$ python -q
>>> import numpy as np
>>> np.set_printoptions(precision=2, suppress=True, linewidth=120)
>>> W0 = np.load("data.npy")
>>> W0
array([[ 0,  0,  0,  0],
       [-3, -3, -1, -3],
       [-1, -1,  3,  2],
       [ 0, -2, -1, -6],
       [ 3,  1,  0, -3],
       [ 0,  0,  0,  0],
       [-4, -4,  2, -1],
       [-1, -1,  3,  2],
       [-1, -1,  3,  2],
       [ 0,  0,  0,  0],
       [-3, -3, -1, -3],
       [ 0,  0,  0,  0],
       [-1, -3,  5,  2],
       [-4, -4,  2, -1],
       [ 0, -2,  2,  0],
       [ 2,  2,  1, -1],
       [ 0,  0,  0,  0],
       [ 3,  1,  0, -3],
       [-1, -3,  5,  2],
       [-4, -4,  2, -1],
       [ 0,  0,  0,  0],
       [-1, -1,  3,  2],
       [-1, -1,  3,  2],
       [ 0,  0,  0,  0],
       [ 3,  3, -2, -3],
       [ 0, -2,  2,  0],
       [ 0, -2,  2,  0],
       [ 0, -2,  2,  0],
       [-1, -1,  3,  2],
       [ 3,  3, -2, -3],
       [-1, -3,  5,  2],
       [ 0, -2,  2,  0],
       [ 0,  0,  0,  0],
       [ 3,  1,  0, -3]])
>>> # row 5 repeats row 0
>>> cent = W0[[23, 14]].astype(float)
>>> for _ in range(4):
...     labels = np.linalg.norm(W0[:, None] - cent, axis=-1).argmin(axis=1)
...     cent = np.array([W0[labels == j].mean(axis=0) for j in range(2)])
... 
>>> labels
array([0, 0, 1, 0, 0, 0, 1, 1, 1, 0, 0, 0, 1, 1, 1, 0, 0, 0, 1, 1, 0, 1, 1, 0, 0, 1, 1, 1, 1, 0, 1, 1, 0, 0])
>>> cent[1] - cent[0]
array([-1.88, -2.35,  3.24,  2.53])
>>> np.bincount(labels)
array([17, 17])
>>> cent
array([[ 0.65,  0.18, -0.35, -1.65],
       [-1.24, -2.18,  2.88,  0.88]])
>>> labels = W0[:, 0] > np.median(W0[:, 0])
>>> f = W0[labels].mean(axis=0) - W0[~labels].mean(axis=0)
>>> ((W0 - W0.mean(axis=0)) @ f > 0).astype(int)
array([1, 0, 0, 1, 1, 1, 0, 0, 0, 1, 0, 1, 0, 0, 0, 1, 1, 1, 0, 0, 1, 0, 0, 1, 1, 0, 0, 0, 0, 1, 0, 0, 1, 1])
>>> round(float((((W0 - W0.mean(axis=0)) @ f > 0) == labels).mean()), 2)
0.74
